In [1]: import numpy as np

In [2]: np.set_printoptions(precision=2, suppress=True, linewidth=100, floatmode="fixed")

In [3]: rng = np.random.default_rng(37672)

In [4]: mat = (rng.random((8, 8)) < 0.3) + np.eye(8)

In [5]: mat /= mat.sum(axis=1, keepdims=True)

In [6]: mat
Out[6]: 
array([[0.50, 0.00, 0.25, 0.00, 0.00, 0.00, 0.25, 0.00],
       [0.00, 1.00, 0.00, 0.00, 0.00, 0.00, 0.00, 0.00],
       [0.00, 0.00, 0.50, 0.00, 0.00, 0.00, 0.50, 0.00],
       [0.00, 0.25, 0.25, 0.25, 0.00, 0.00, 0.25, 0.00],
       [0.20, 0.00, 0.00, 0.20, 0.20, 0.00, 0.20, 0.20],
       [0.00, 0.00, 0.50, 0.00, 0.00, 0.50, 0.00, 0.00],
       [0.17, 0.17, 0.00, 0.17, 0.17, 0.00, 0.17, 0.17],
       [0.25, 0.00, 0.00, 0.00, 0.00, 0.25, 0.25, 0.25]])

In [7]: t3 = np.stack([mat, -2 * mat, mat[::-1]])

In [8]: np.linalg.matrix_rank(t3.reshape(3, -1))
Out[8]: np.int64(2)

In [9]: np.round(np.linalg.det(t3), 2) + 0
Out[9]: array([0.00, 0.00, 0.00])

In [10]: U, s, vt = np.linalg.svd(mat)

In [11]: evecs = vt[:(s > 1e-8).sum()]

In [12]: x = mat[3] + 5 * mat[2] + rng.integers(2) * np.eye(8)[4]

In [13]: x
Out[13]: array([0.00, 0.25, 2.75, 0.25, 1.00, 0.00, 2.75, 0.00])

In [14]: np.round(evecs.T @ evecs, 2) + 0
Out[14]: 
array([[ 1.00,  0.00,  0.00,  0.00,  0.00,  0.00,  0.00,  0.00],
       [ 0.00,  1.00,  0.00,  0.00,  0.00,  0.00,  0.00,  0.00],
       [ 0.00,  0.00,  0.88,  0.00,  0.13,  0.12,  0.12, -0.25],
       [ 0.00,  0.00,  0.00,  1.00,  0.00,  0.00,  0.00,  0.00],
       [ 0.00,  0.00,  0.13,  0.00,  0.87, -0.13, -0.13,  0.25],
       [ 0.00,  0.00,  0.12,  0.00, -0.13,  0.88, -0.12,  0.25],
       [ 0.00,  0.00,  0.12,  0.00, -0.13, -0.12,  0.88,  0.25],
       [ 0.00,  0.00, -0.25,  0.00,  0.25,  0.25,  0.25,  0.50]])

In [15]: np.allclose(evecs.T @ evecs @ x, x)
Out[15]: False

In [16]: w1 = np.array([[8, 1], [8, 7], [2, -1], [4, 3], [-2, 2], [-3, -8], [-6, 1], [-4, 9]])

In [17]: b = np.array([5, 2])

In [18]: act = np.maximum(mat @ w1 + b, 0)

In [19]: (act > 0).astype(int)
Out[19]: 
array([[1, 1],
       [1, 1],
       [1, 1],
       [1, 1],
       [1, 1],
       [1, 0],
       [1, 1],
       [1, 1]])

In [20]: np.linalg.matrix_rank(act)
Out[20]: np.int64(2)

In [21]: (act > 0).mean(axis=0)
Out[21]: array([1.00, 0.88])

In [22]: Z = np.array([[0, 0, 3], [3, 3, 0]])

In [23]: act @ Z
Out[23]: 
array([[ 7.50,  7.50, 24.00],
       [27.00, 27.00, 39.00],
       [ 6.00,  6.00,  9.00],
       [13.50, 13.50, 21.00],
       [15.60, 15.60, 15.00],
       [ 0.00,  0.00, 13.50],
       [17.50, 17.50, 19.00],
       [ 8.25,  8.25, 11.25]])

In [24]: np.linalg.cond(mat) > 100
Out[24]: np.True_

In [25]: [round(float(x), 2) for x in np.linalg.svd(mat, compute_uv=False)[:3]]
Out[25]: [1.12, 1.0, 0.69]

In [26]: np.argsort(-np.linalg.norm(mat, axis=0).round(6), kind="stable")[:3]
Out[26]: array([1, 2, 6])

In [27]: np.round(np.linalg.norm(mat, 2) / np.linalg.norm(mat), 2)
Out[27]: np.float64(0.62)

In [28]: E = np.load("case12.npy")

In [29]: E
Out[29]: 
array([[ 2,  0, -4, -4,  2, -6,  4],
       [ 0,  0,  0,  0,  0,  0,  0],
       [ 0,  0,  0,  0,  0,  0,  0],
       [-2,  0,  4,  4, -2,  6, -4],
       [-2,  0,  4,  4, -2,  6, -4],
       [-1,  0,  2,  2, -1,  3, -2],
       [-2,  0,  4,  4, -2,  6, -4],
       [ 0,  0,  0,  0,  0,  0,  0]])

In [30]: Y = E + rng.integers(-2, 3, (8, 1)) @ rng.integers(-2, 3, (1, 7))

In [31]: Y
Out[31]: 
array([[ 0, -2, -2, -2,  1, -4,  2],
       [-4, -4,  4,  4, -2,  4, -4],
       [ 4,  4, -4, -4,  2, -4,  4],
       [ 0,  2,  2,  2, -1,  4, -2],
       [ 0,  2,  2,  2, -1,  4, -2],
       [ 3,  4, -2, -2,  1, -1,  2],
       [ 0,  2,  2,  2, -1,  4, -2],
       [ 4,  4, -4, -4,  2, -4,  4]])

In [32]: np.round(np.linalg.svd(Y - E, compute_uv=False), 2) + 0
Out[32]: array([22.36,  0.00,  0.00,  0.00,  0.00,  0.00,  0.00])

In [33]: np.abs(Y - E).sum(axis=1)
Out[33]: array([13, 26, 26, 13, 13, 26, 13, 26])

In [34]: U, s, vt = np.linalg.svd(E)

In [35]: s.round(2) + 0
Out[35]: array([19.77,  0.00,  0.00,  0.00,  0.00,  0.00,  0.00])

In [36]: np.argmax(s[:-1] / (s[1:] + 1e-6)) + 1
Out[36]: np.int64(1)

In [37]: Y = U[:, :1] @ np.diag(s[:1]) @ vt[:1]

In [38]: Y
Out[38]: 
array([[ 2.00,  0.00, -4.00, -4.00,  2.00, -6.00,  4.00],
       [ 0.00,  0.00,  0.00,  0.00,  0.00,  0.00,  0.00],
       [ 0.00,  0.00,  0.00,  0.00,  0.00,  0.00,  0.00],
       [-2.00,  0.00,  4.00,  4.00, -2.00,  6.00, -4.00],
       [-2.00,  0.00,  4.00,  4.00, -2.00,  6.00, -4.00],
       [-1.00,  0.00,  2.00,  2.00, -1.00,  3.00, -2.00],
       [-2.00,  0.00,  4.00,  4.00, -2.00,  6.00, -4.00],
       [ 0.00,  0.00,  0.00,  0.00,  0.00,  0.00,  0.00]])

In [39]: np.linalg.matrix_rank(E, rtol=0.05)
Out[39]: np.int64(1)
